>>> import numpy as np
>>> np.set_printoptions(precision=3, suppress=True, linewidth=140)
>>> rd = lambda a: np.round(a, 3) + 0
>>> E = np.arange(150).reshape(10, 15) + 2
>>> print(E)
[[  2   3   4   5   6   7   8   9  10  11  12  13  14  15  16]
 [ 17  18  19  20  21  22  23  24  25  26  27  28  29  30  31]
 [ 32  33  34  35  36  37  38  39  40  41  42  43  44  45  46]
 [ 47  48  49  50  51  52  53  54  55  56  57  58  59  60  61]
 [ 62  63  64  65  66  67  68  69  70  71  72  73  74  75  76]
 [ 77  78  79  80  81  82  83  84  85  86  87  88  89  90  91]
 [ 92  93  94  95  96  97  98  99 100 101 102 103 104 105 106]
 [107 108 109 110 111 112 113 114 115 116 117 118 119 120 121]
 [122 123 124 125 126 127 128 129 130 131 132 133 134 135 136]
 [137 138 139 140 141 142 143 144 145 146 147 148 149 150 151]]
>>> np.linalg.matrix_rank(E, rtol=0.1)
np.int64(1)
>>> [round(float(x), 3) for x in np.linalg.svd(E, compute_uv=False)[:3]]
[1076.291, 25.943, 0.0]
>>> W0 = np.load("block9.npy")
>>> W0
array([[-1., -1., -2.,  0.,  0., -2.],
       [-1., -1.,  2.,  0.,  0.,  2.],
       [-2.,  2.,  2.,  0.,  0.,  4.],
       [ 0.,  0.,  0., -2.,  0.,  0.],
       [ 0.,  0.,  0.,  0., -2.,  0.],
       [-2.,  2.,  4.,  0.,  0.,  2.]])
>>> # symmetric
>>> rd(np.linalg.norm(W0, 1)), rd(np.linalg.norm(W0, np.inf))
(np.float64(10.0), np.float64(10.0))
>>> rd(np.linalg.norm(W0[1], 1)), rd(np.linalg.norm(W0[1], np.inf))
(np.float64(6.0), np.float64(2.0))
>>> rd(np.linalg.norm(W0, "nuc"))
np.float64(18.0)
>>> rd(np.linalg.norm(W0, axis=0))
array([3.162, 3.162, 5.292, 2.   , 2.   , 5.292])
>>> np.linalg.norm(W0, axis=1).argmax()
np.int64(2)
>>> rd(np.linalg.norm(W0, axis=1))
array([3.162, 3.162, 5.292, 2.   , 2.   , 5.292])
>>> rd(np.linalg.norm(W0[1] - W0[3]))
np.float64(3.742)
>>> print(rd(np.linalg.norm(W0, 2)))
8.0
>>> rd(np.linalg.norm(W0) ** 2 / np.linalg.norm(W0, 2) ** 2)
np.float64(1.312)
>>> W0[1] @ W0[3]
np.float64(0.0)
